% ipython --no-banner

In [1]: import numpy as np

In [2]: np.set_printoptions(precision=2, suppress=True, linewidth=160)

In [3]: J = np.array([[2, 0, 2, 2], [-1, 1, 0, -1], [-1, -1, 2, 1], [-2, -1, 1, 1]])

In [4]: J
Out[4]: 
array([[ 2,  0,  2,  2],
       [-1,  1,  0, -1],
       [-1, -1,  2,  1],
       [-2, -1,  1,  1]])

In [5]: rng = np.random.default_rng(53992)

In [6]: z = rng.permutation(4)

In [7]: Y = J[:, z] * rng.choice([-1, 1], 4)

In [8]: Y
Out[8]: 
array([[-2, -2,  0, -2],
       [ 1,  0,  1,  1],
       [ 1, -2, -1, -1],
       [ 2, -1, -1, -1]])

In [9]: U, _, Vh = np.linalg.svd(J.T @ Y)

In [10]: z
Out[10]: array([0, 2, 1, 3])

In [11]: u = np.array([0, 1, 0, 1])

In [12]: Y = J + np.outer(u, np.eye(4)[3])

In [13]: np.linalg.matrix_rank(Y - J)
Out[13]: np.int64(1)

In [14]: np.linalg.matrix_rank(np.linalg.inv(Y) - np.linalg.inv(J), tol=1e-8)
Out[14]: np.int64(1)

In [15]: th = np.radians(180)

In [16]: r_ = np.eye(4)

In [17]: r_[3, 3] = r_[0, 0] = np.cos(th)

In [18]: r_[3, 0], r_[0, 3] = -np.sin(th), np.sin(th)

In [19]: r_.round(2) + 0
Out[19]: 
array([[-1.,  0.,  0.,  0.],
       [ 0.,  1.,  0.,  0.],
       [ 0.,  0.,  1.,  0.],
       [ 0.,  0.,  0., -1.]])

In [20]: Y = J @ r_.T

In [21]: np.abs(Y - J).max(axis=0)
Out[21]: array([4., 0., 0., 4.])

In [22]: round(np.linalg.det(r_), 2), np.trace(r_)
Out[22]: (np.float64(1.0), np.float64(0.0))

In [23]: np.allclose(J @ J.T, Y @ Y.T)
Out[23]: True

In [24]: u = np.array([-1, -3, -1])

In [25]: np.array([np.convolve(row, u, "same") for row in J])
Out[25]: 
array([[-6, -4, -8, -8],
       [ 2, -2,  0,  3],
       [ 4,  2, -6, -5],
       [ 7,  4, -3, -4]])

In [26]: np.polyval(u, J[2])
Out[26]: array([  1,   1, -11,  -5])

In [27]: data = np.loadtxt("layer5.csv", delimiter=",")

In [28]: data
Out[28]: 
array([[ 3., -4., -5.],
       [-5.,  5., -5.],
       [ 4.,  0., -2.],
       [-3.,  2.,  1.],
       [ 8., -9.,  0.]])

In [29]: hat = data @ np.linalg.solve(data.T @ data, data.T)

In [30]: np.linalg.matrix_rank(np.eye(5) - hat)
Out[30]: np.int64(2)

In [31]: round(float(np.trace(hat)), 2)
Out[31]: 3.0

In [32]: np.round(np.linalg.eigvalsh(hat), 2) + 0
Out[32]: array([0., 0., 1., 1., 1.])

In [33]: np.allclose(hat @ hat, hat)
Out[33]: True

In [34]: M = np.load("test12.npy")

In [35]: M
Out[35]: 
array([[0, 0, 0, 1],
       [1, 0, 0, 0],
       [0, 1, 0, 0],
       [0, 0, 1, 0]])

In [36]: M @ np.ones(4)
Out[36]: array([1., 1., 1., 1.])

In [37]: M.sum(axis=1)
Out[37]: array([1, 1, 1, 1])

In [38]: pr = np.eye(4)[0]

In [39]: for _ in range(3):
    ...:     pr = pr @ M
    ...:     print(pr.round(2))
    ...: 
[0. 0. 0. 1.]
[0. 0. 1. 0.]
[0. 1. 0. 0.]

In [40]: Y = M / np.linalg.norm(M, axis=1, keepdims=True)

In [41]: G = Y @ Y.T

In [42]: np.linalg.norm(Y, axis=1)
Out[42]: array([1., 1., 1., 1.])

In [43]: M - M[0]
Out[43]: 
array([[ 0,  0,  0,  0],
       [ 1,  0,  0, -1],
       [ 0,  1,  0, -1],
       [ 0,  0,  1, -1]])

In [44]: np.unravel_index(np.abs(M).argmax(), M.shape)
Out[44]: (np.int64(0), np.int64(3))

In [45]: M.shape
Out[45]: (4, 4)

In [46]: round(np.linalg.norm(M), 2)
Out[46]: np.float64(2.0)

In [47]: np.abs(M).max()
Out[47]: np.int64(1)

In [48]: M[:, 4]
Traceback (most recent call last):
  Cell In[48], line 1
    M[:, 4]
IndexError: index 4 is out of bounds for axis 1 with size 4


In [49]: M.mean(axis=0)
Out[49]: array([0.25, 0.25, 0.25, 0.25])

In [50]: X = np.array([[-2, -2, 0, -1], [-1, -2, -2, 0], [0, -1, -2, -2], [-2, 0, -1, -2]])

In [51]: np.linalg.svd(X, compute_uv=False)
Out[51]: array([5.  , 2.24, 2.24, 1.  ])

In [52]: np.abs(X).max()
Out[52]: np.int64(2)

In [53]: X - X[0]
Out[53]: 
array([[ 0,  0,  0,  0],
       [ 1,  0, -2,  1],
       [ 2,  1, -2, -1],
       [ 0,  2, -1, -1]])

In [54]: X.mean(axis=0)
Out[54]: array([-1.25, -1.25, -1.25, -1.25])

In [55]: X.shape
Out[55]: (4, 4)

In [56]: np.zeros(4, 4)
Traceback (most recent call last):
  Cell In[56], line 1
    np.zeros(4, 4)
TypeError: Cannot interpret '4' as a data type


In [57]: X.sum(axis=1)
Out[57]: array([-5, -5, -5, -5])

In [58]: Y = X / np.sqrt((X ** 2).mean(axis=1, keepdims=True))

In [59]: np.linalg.norm(Y, axis=1)
Out[59]: array([2., 2., 2., 2.])

In [60]: np.linalg.matrix_rank(Y) == np.linalg.matrix_rank(X)
Out[60]: np.True_

In [61]: u = np.array([-5, 9, -6, -5])

In [62]: Y = X + np.outer(u, np.eye(4)[1])

In [63]: np.linalg.matrix_rank(np.linalg.inv(Y) - np.linalg.inv(X), tol=1e-8)
Out[63]: np.int64(1)

In [64]: Y
Out[64]: 
array([[-2., -7.,  0., -1.],
       [-1.,  7., -2.,  0.],
       [ 0., -7., -2., -2.],
       [-2., -5., -1., -2.]])

In [65]: np.linalg.matrix_rank(Y - X)
Out[65]: np.int64(1)

In [66]: W0 = np.array([[-2.38, 1.96, 2.28],
    ...:     [-1.25, 0.96, 1.13],
    ...:     [0.0, -0.07, 0.07],
    ...:     [-2.25, 1.85, 2.29],
    ...:     [-2.33, 2.04, 2.44],
    ...:     [-1.24, 0.98, 1.1],
    ...:     [-1.26, 0.9, 1.17],
    ...:     [-2.48, 2.1, 2.32],
    ...:     [-1.17, 0.88, 1.13],
    ...:     [0.13, 0.06, 0.12],
    ...:     [-1.28, 1.04, 1.28],
    ...:     [-1.39, 1.24, 1.17]])

In [67]: W0
Out[67]: 
array([[-2.38,  1.96,  2.28],
       [-1.25,  0.96,  1.13],
       [ 0.  , -0.07,  0.07],
       [-2.25,  1.85,  2.29],
       [-2.33,  2.04,  2.44],
       [-1.24,  0.98,  1.1 ],
       [-1.26,  0.9 ,  1.17],
       [-2.48,  2.1 ,  2.32],
       [-1.17,  0.88,  1.13],
       [ 0.13,  0.06,  0.12],
       [-1.28,  1.04,  1.28],
       [-1.39,  1.24,  1.17]])

In [68]: Z = W0[[11, 0]].astype(float)

In [69]: for _ in range(3):
    ...:     z = np.linalg.norm(W0[:, None] - Z, axis=-1).argmin(axis=1)
    ...:     Z = np.array([W0[z == j].mean(axis=0) for j in range(2)])
    ...: 

In [70]: z
Out[70]: array([1, 0, 0, 1, 1, 0, 0, 1, 0, 0, 0, 0])

In [71]: np.bincount(z)
Out[71]: array([8, 4])

In [72]: np.abs(Z[1] - Z[0]).argmax()
Out[72]: np.int64(2)

In [73]: Y = np.c_[W0[:, :2] @ np.array([[1, 2], [2, 1]]), np.array([2, -1, 2, -2, -2, 1, 2, 1, 0, 2, 2, -1])]

In [74]: Y
Out[74]: 
array([[ 1.54, -2.8 ,  2.  ],
       [ 0.67, -1.54, -1.  ],
       [-0.14, -0.07,  2.  ],
       [ 1.45, -2.65, -2.  ],
       [ 1.75, -2.62, -2.  ],
       [ 0.72, -1.5 ,  1.  ],
       [ 0.54, -1.62,  2.  ],
       [ 1.72, -2.86,  1.  ],
       [ 0.59, -1.46,  0.  ],
       [ 0.25,  0.32,  2.  ],
       [ 0.8 , -1.52,  2.  ],
       [ 1.09, -1.54, -1.  ]])

In [75]: np.round(np.linalg.norm(Y - W0 @ np.linalg.lstsq(W0, Y)[0], axis=0), 2) + 0
Out[75]: array([0.  , 0.  , 5.48])

In [76]: np.linalg.norm(np.linalg.qr(W0)[0].T @ Y, axis=0) ** 2 / ((Y ** 2).sum(axis=0) + 1e-12)
Out[76]: array([1.  , 1.  , 0.06])

In [77]: np.linalg.matrix_rank(Y)
Out[77]: np.int64(3)

In [78]: Xs = W0 - W0.mean(axis=0)

In [79]: evecs = np.linalg.svd(Xs)[2][:1]

In [80]: Y = Xs - Xs @ evecs.T @ evecs

In [81]: Y.std(axis=0)
Out[81]: array([0.06, 0.06, 0.07])

In [82]: (Xs @ evecs.T).std(axis=0)
Out[82]: array([1.32])

In [83]: np.linalg.norm(Y, axis=1).round(6).argmax()
Out[83]: np.int64(11)

In [84]: Y = W0 + rng.integers(-2, 3, (12, 1)) @ rng.integers(-2, 3, (1, 3))

In [85]: Y
Out[85]: 
array([[-2.38,  1.96,  2.28],
       [-5.25, -1.04,  5.13],
       [-4.  , -2.07,  4.07],
       [-2.25,  1.85,  2.29],
       [ 1.67,  4.04, -1.56],
       [ 0.76,  1.98, -0.9 ],
       [-5.26, -1.1 ,  5.17],
       [-2.48,  2.1 ,  2.32],
       [-1.17,  0.88,  1.13],
       [-1.87, -0.94,  2.12],
       [-3.28,  0.04,  3.28],
       [-5.39, -0.76,  5.17]])

In [86]: np.abs(Y - W0).sum(axis=1)
Out[86]: array([ 0., 10., 10.,  0., 10.,  5., 10.,  0.,  0.,  5.,  5., 10.])

In [87]: np.linalg.matrix_rank(Y - W0, tol=1e-8)
Out[87]: np.int64(1)

In [88]: m1 = np.load("m.npy")

In [89]: m1
Out[89]: 
array([[1, 0, 0],
       [1, 1, 0],
       [2, 2, 1]])

In [90]: round(np.abs(np.linalg.eigvals(m1)).max(), 2)
Out[90]: np.float64(1.0)

In [91]: np.linalg.determinant(m1)
Traceback (most recent call last):
  Cell In[91], line 1
    np.linalg.determinant(m1)
AttributeError: module 'numpy.linalg' has no attribute 'determinant'


In [92]: m1.inv()
Traceback (most recent call last):
  Cell In[92], line 1
    m1.inv()
AttributeError: 'numpy.ndarray' object has no attribute 'inv'


In [93]: (m1 + m1.T) / 2
Out[93]: 
array([[1. , 0.5, 1. ],
       [0.5, 1. , 1. ],
       [1. , 1. , 1. ]])

In [94]: x = np.array([0, -8, -9])

In [95]: target = m1 @ x

In [96]: target
Out[96]: array([  0,  -8, -25])

In [97]: np.linalg.solve(m1, m1[:, 0])
Out[97]: array([ 1., -0., -0.])

In [98]: np.linalg.solve(m1.T, m1[2])
Out[98]: array([0., 0., 1.])

In [99]: np.linalg.solve(m1, target + m1[:, 2])
Out[99]: array([ 0., -8., -8.])

In [100]: mat = np.load("out11.npy")

In [101]: mat
Out[101]: 
array([[ 0,  0],
       [ 0,  0],
       [ 0,  0],
       [ 0,  0],
       [ 0, -5]])

In [102]: Y = mat + rng.integers(-2, 3, (5, 1)) @ rng.integers(-2, 3, (1, 2))

In [103]: Y
Out[103]: 
array([[ 0,  0],
       [ 0,  1],
       [ 0,  2],
       [ 0,  1],
       [ 0, -3]])

In [104]: np.linalg.matrix_rank(Y - mat, tol=1e-8)
Out[104]: np.int64(1)

In [105]: Y - mat
Out[105]: 
array([[0, 0],
       [0, 1],
       [0, 2],
       [0, 1],
       [0, 2]])

In [106]: np.linalg.svd(Y - mat, compute_uv=False)
Out[106]: array([3.16, 0.  ])

In [107]: np.argsort(-np.linalg.norm(Y, axis=0).round(6), kind="stable")[:3]
Out[107]: array([1, 0])

In [108]: np.linalg.matrix_rank(Y, rtol=0.1)
Out[108]: np.int64(1)

In [109]: [round(float(x), 2) for x in np.linalg.svd(Y, compute_uv=False)[:3]]
Out[109]: [3.87, 0.0]

In [110]: K = np.load("arr.npy")

In [111]: K
Out[111]: 
array([[0, 0, 0, 0, 1],
       [0, 0, 0, 0, 1],
       [0, 0, 0, 1, 0],
       [0, 0, 1, 0, 0],
       [1, 1, 0, 0, 0]])

In [112]: U, sigma, Vh = np.linalg.svd(K)

In [113]: evecs = Vh[:(sigma > 1e-8).sum()]

In [114]: x = K[2] + -1 * K[1] + rng.integers(2) * np.eye(5)[0]

In [115]: x
Out[115]: array([ 0.,  0.,  0.,  1., -1.])

In [116]: np.allclose(evecs.T @ evecs @ x, x)
Out[116]: True

In [117]: evecs.T @ evecs
Out[117]: 
array([[0.5, 0.5, 0. , 0. , 0. ],
       [0.5, 0.5, 0. , 0. , 0. ],
       [0. , 0. , 1. , 0. , 0. ],
       [0. , 0. , 0. , 1. , 0. ],
       [0. , 0. , 0. , 0. , 1. ]])

In [118]: Y = K + rng.integers(-2, 3, (5, 4)) @ rng.integers(-2, 3, (4, 5))

In [119]: Y
Out[119]: 
array([[ -2,   1,   1,  -1,  -2],
       [  6,   6,   2,   6,   3],
       [ -1, -10,  -6,  -5,   4],
       [  0,  -3,   0,   0,   3],
       [  4,  -2,  -3,  -1,   3]])

In [120]: np.linalg.matrix_rank(Y - K, tol=1e-8)
Out[120]: np.int64(4)

In [121]: Y - K
Out[121]: 
array([[ -2,   1,   1,  -1,  -3],
       [  6,   6,   2,   6,   2],
       [ -1, -10,  -6,  -6,   4],
       [  0,  -3,  -1,   0,   3],
       [  3,  -3,  -3,  -1,   3]])
